% python3 -q
>>> import numpy as np
>>> import numpy.linalg as la
>>> np.set_printoptions(precision=3, suppress=True, linewidth=160)
>>> rng = np.random.default_rng(65)
>>> F = (rng.random((6, 6)) < 0.3) + np.eye(6)
>>> F /= F.sum(axis=1, keepdims=True)
>>> print(F)
[[0.667 0.    0.    0.333 0.    0.   ]
 [0.167 0.333 0.167 0.167 0.    0.167]
 [0.    0.    1.    0.    0.    0.   ]
 [0.    0.    0.    0.5   0.5   0.   ]
 [0.    0.    0.    0.333 0.667 0.   ]
 [0.333 0.    0.333 0.    0.    0.333]]
>>> O, V = la.qr(F[:, :2])[0], la.qr(F[:, 2:])[0]
>>> sig = la.svd(O.T @ V, compute_uv=False)
>>> print(sig)
[0.921 0.174]
>>> print((sig > 0.9).sum())
1
>>> blk = np.stack([F, -2 * F, F[::-1]])
>>> print(blk.sum(axis=0))
[[-0.333  0.     0.333 -0.333  0.     0.333]
 [-0.167 -0.333 -0.167  0.167  0.667 -0.167]
 [ 0.     0.    -1.     0.5    0.5    0.   ]
 [ 0.     0.     1.    -0.5   -0.5    0.   ]
 [ 0.167  0.333  0.167 -0.167 -0.667  0.167]
 [ 0.333  0.    -0.333  0.333  0.    -0.333]]
>>> print(la.det(blk))
[ 0.012  0.79  -0.012]
>>> print(la.norm(blk, axis=(1, 2)))
[1.78  3.559 1.78 ]
>>> vec = np.array([1, -1, -2, 2, -2, 1])
>>> h1 = np.maximum(F @ vec, 0)
>>> print(np.maximum(F @ vec, 0) - np.maximum(-F @ vec, 0))
[ 1.333  0.    -2.     0.    -0.667  0.   ]
>>> print(F.T @ h1)
[0.889 0.    0.    0.444 0.    0.   ]
>>> print(np.flatnonzero(h1 > 1e-9))
[0]
>>> print(np.tanh(F @ vec))
[ 0.87   0.    -0.964  0.    -0.583  0.   ]
>>> print(h1)
[1.333 0.    0.    0.    0.    0.   ]
>>> print(F * (h1 > 1e-9)[:, None])
[[0.667 0.    0.    0.333 0.    0.   ]
 [0.    0.    0.    0.    0.    0.   ]
 [0.    0.    0.    0.    0.    0.   ]
 [0.    0.    0.    0.    0.    0.   ]
 [0.    0.    0.    0.    0.    0.   ]
 [0.    0.    0.    0.    0.    0.   ]]
>>> print(F[4] @ F[3])
0.5
>>> print(la.norm(F, axis=1).argmax())
2
>>> print(round(la.norm(F[4], 1), 3), round(la.norm(F[4], np.inf), 3))
1.0 0.667
>>> sig = 3 * 0.5 ** np.arange(4)
>>> O, _ = la.qr(np.array([[0.9, 1.6, 1.1, -0.2],
...     [-0.9, -0.2, 1.7, 0.5],
...     [2.2, -1.7, 0.6, 1.5],
...     [0.6, 0.2, -0.4, 1.2]]))
>>> m1 = rng.normal(size=(13, 4)) * sig @ O
>>> print(m1)
[[-3.337 -5.887 -2.35  -1.161]
 [-0.4   -2.613 -3.411  0.858]
 [-0.193  3.366  0.878  0.048]
 [ 0.984  2.01   2.24   0.148]
 [ 0.209 -0.021 -0.645  0.215]
 [ 0.325 -0.078  0.281  0.334]
 [-4.062 -8.12  -3.826 -1.743]
 [-0.691  2.259  4.052 -0.77 ]
 [ 0.503  4.321  0.626  0.609]
 [ 0.175  2.264  2.331  1.027]
 [ 1.78   0.36  -1.703  0.435]
 [ 0.091  1.974  2.106  0.611]
 [-1.678 -3.758 -1.079 -0.739]]
>>> P = m1 @ la.solve(m1.T @ m1, m1.T)
>>> print(P @ m1[:, 1])
[-5.887 -2.613  3.366  2.01  -0.021 -0.078 -8.12   2.259  4.321  2.264  0.36   1.974 -3.758]
>>> print(np.round(la.eigvalsh(P), 3) + 0)
[0. 0. 0. 0. 0. 0. 0. 0. 0. 1. 1. 1. 1.]
>>> print(np.diag(P))
[0.319 0.49  0.429 0.127 0.018 0.064 0.5   0.445 0.481 0.499 0.285 0.232 0.11 ]
>>> print(np.allclose(P @ P, P))
True
>>> J = np.loadtxt("run12.csv", delimiter=",")
>>> print(J)
[[-0.894  0.447]
 [ 0.447  0.894]]
>>> # symmetric, so the eigenvalues are real
>>> print(np.allclose(J @ J.T, J.T @ J))
True
>>> print(np.round(la.matrix_power(J, 2), 3) + 0)
[[1. 0.]
 [0. 1.]]
>>> print(np.round(J @ J, 3) + 0)
[[1. 0.]
 [0. 1.]]
>>> print(round(np.trace(J), 3))
0.0
>>> print(round(float(la.det(J)), 3))
-1.0
>>> print(np.sort(np.abs(la.eigvals(J))))
[1. 1.]
>>> X = np.load("case15.npy")
>>> print(X)
[[17  6 16  0 14]
 [ 0  0  0  5  0]
 [ 9  3  8  0  8]
 [ 9  3  8  0  8]
 [ 0  0  0  8  0]
 [ 0  0  0  5  0]
 [ 0  0  0  8  0]
 [ 0  0  0  8  0]
 [17  6 16  0 14]
 [17  6 16  0 14]
 [17  6 16  0 14]
 [ 0  0  0  5  0]
 [ 9  3  8  0  8]
 [ 9  3  8  0  8]
 [17  6 16  0 14]]
>>> # null space of dimension 2
>>> print(np.unique(X.round(6), axis=0).shape)
(4, 5)
>>> print(np.abs(np.diag(la.qr(X)[1])) > 1e-9)
[ True  True False  True False]
>>> print(np.allclose(X[:-1].T @ la.lstsq(X[:-1].T, X[-1])[0], X[-1]))
True
>>> feats = np.load("a.npy")
>>> print(feats)
[[2 3 2 3]
 [2 3 2 3]
 [2 3 2 3]
 [2 3 2 3]]
>>> # column 2 repeats column 0
>>> labels = rng.permutation(4)
>>> print(labels)
[2 0 3 1]
>>> other = feats[labels][:, labels]
>>> print(np.round(la.det(other), 3), round(la.det(feats[labels]), 3))
0.0 0.0
>>> print(np.allclose(other, feats))
False
>>> print(np.round(np.sort(np.abs(la.eigvals(other))), 3) + 0)
[ 0.  0.  0. 10.]
>>> print(np.diag(other))
[2 2 3 3]
>>> rk = la.matrix_rank(feats)
>>> print(rk)
1
>>> null = la.svd(feats)[2][rk:].T
>>> print(np.round(feats @ null, 3) + 0)
[[0. 0. 0.]
 [0. 0. 0.]
 [0. 0. 0.]
 [0. 0. 0.]]
>>> print([round(float(x), 3) for x in la.svd(feats, compute_uv=False)[:3]])
[10.198, 0.0, 0.0]
>>> print(la.cond(feats) > 100)
True
>>> A = np.loadtxt("sample16.csv", delimiter=",")
>>> print(A)
[[9. 9.]
 [9. 9.]]
>>> # column 1 repeats column 0
>>> Uu, sig, vt = la.svd(X)
>>> print(sig.round(3) + 0)
[68.957 16.34   1.399  0.     0.   ]
>>> print(np.argmax(sig[:-1] / (sig[1:] + 1e-6)) + 1)
3
>>> other = Uu[:, :3] @ np.diag(sig[:3]) @ vt[:3]
>>> print(round(la.norm(X - other, 2), 3), round(sig[3], 3))
0.0 0.0
>>> print(la.matrix_rank(other))
3
>>> print(round(float(la.norm(X - other) / la.norm(X)), 3))
0.0
>>> print(la.matrix_rank(X, rtol=0.05))
2
>>> print(np.round(np.abs(X - other).max(), 3))
0.0
>>> print(other.round(3) + 0)
[[17.  6. 16.  0. 14.]
 [ 0.  0.  0.  5.  0.]
 [ 9.  3.  8.  0.  8.]
 [ 9.  3.  8.  0.  8.]
 [ 0.  0.  0.  8.  0.]
 [ 0.  0.  0.  5.  0.]
 [ 0.  0.  0.  8.  0.]
 [ 0.  0.  0.  8.  0.]
 [17.  6. 16.  0. 14.]
 [17.  6. 16.  0. 14.]
 [17.  6. 16.  0. 14.]
 [ 0.  0.  0.  5.  0.]
 [ 9.  3.  8.  0.  8.]
 [ 9.  3.  8.  0.  8.]
 [17.  6. 16.  0. 14.]]
